$ python3 -q
>>> import numpy as np
>>> np.set_printoptions(suppress=True, linewidth=120)
>>> K = np.loadtxt("test15.csv", delimiter=",")
>>> K
array([[ 3.,  3.,  3.,  3.],
       [ 3.,  6.,  6.,  6.],
       [ 3.,  6.,  9.,  9.],
       [ 3.,  6.,  9., 12.]])
>>> vec = np.ones(4)
>>> for _ in range(4):
...     vec = K @ vec
...     vec /= np.linalg.norm(vec)
...     print(round(vec @ K @ vec, 2))
... 
24.84
24.87
24.87
24.87
>>> vec.round(2)
array([0.23, 0.43, 0.58, 0.66])
>>> np.round(np.linalg.eigvalsh(K)[-1], 2)
np.float64(24.87)
>>> mat = np.loadtxt("mat.csv", delimiter=",")
>>> mat
array([[  2.25,   0.71,   2.98,  -1.55,   2.25,   4.24,  -3.91,   0.79],
       [  1.4 ,  -2.66,  -4.75,   1.2 ,   0.71,   6.07,  -0.58,  -0.1 ],
       [ -0.44,  -1.15,   1.9 ,  -2.24, -10.33,  13.73,   1.41,   1.67],
       [  3.89,  -3.51,  -3.34,   2.34,   7.86,  -1.23,  -2.1 ,   4.71],
       [ -4.02,  -2.67,   0.18,   1.27,  -2.93,   0.51,  -2.37,   0.91],
       [ -2.24,  -2.07,   2.96,  -2.93,   3.88,  -3.45,   1.15,   0.18],
       [ -0.89,   0.25,   0.71,   3.09,  -2.87,   1.39,   0.48,   0.51],
       [ -4.46,  -6.73,   0.32,   6.43,   1.81,   1.08,   1.74,  -0.4 ],
       [ -3.89,  -1.56,   1.28,  -1.05,   5.42,  -1.99,  -3.67,   3.77],
       [  3.89,   1.01,   4.63,   2.65,  -3.1 ,  -2.65,  -0.01,   1.25],
       [ -1.9 ,   0.26,   1.23,  -3.08,  -4.37,   2.92,  -1.13,  -0.75],
       [  1.2 ,   2.2 ,  -0.92,   0.33,  11.47,   0.22,   0.18,  -3.51],
       [ -3.51,   1.93,  -6.61,  -6.69,   0.66,  -3.25,  -0.93,  -1.9 ],
       [ -3.51,  -2.21,  -7.17,   0.81,  -9.78,   3.79,   0.45,  -3.98],
       [  3.4 ,   0.65,  -1.12,  -2.02,   4.73,  -1.97,  -0.53,   1.34],
       [  0.37,  -2.47,  -1.95,  -5.46,   6.65,  -5.64,   5.43,   2.24],
       [ -5.87,  -0.49,   5.23,  -0.42,  10.45,  -4.07,  -0.4 ,  -2.15],
       [ -4.96,   2.96,   2.47,   4.01,  -4.74,  -1.6 ,  -0.67,   1.81]])
>>> vec = np.array([8, 2, 9, 1, 1, 9, 4, 3])
>>> rhs = mat @ vec
>>> beta, lr = np.zeros(8), 1 / np.linalg.norm(mat, 2) ** 2
>>> for i in range(12):
...     beta -= lr * mat.T @ (mat @ beta - rhs)
...     if i % 2 == 0: print(i, round(np.linalg.norm(mat @ beta - rhs), 2))
... 
0 168.28
2 96.62
4 58.84
6 38.82
8 27.87
10 21.45
>>> beta.round(2)
array([8.12, 1.29, 8.64, 0.95, 0.64, 8.33, 1.81, 2.57])
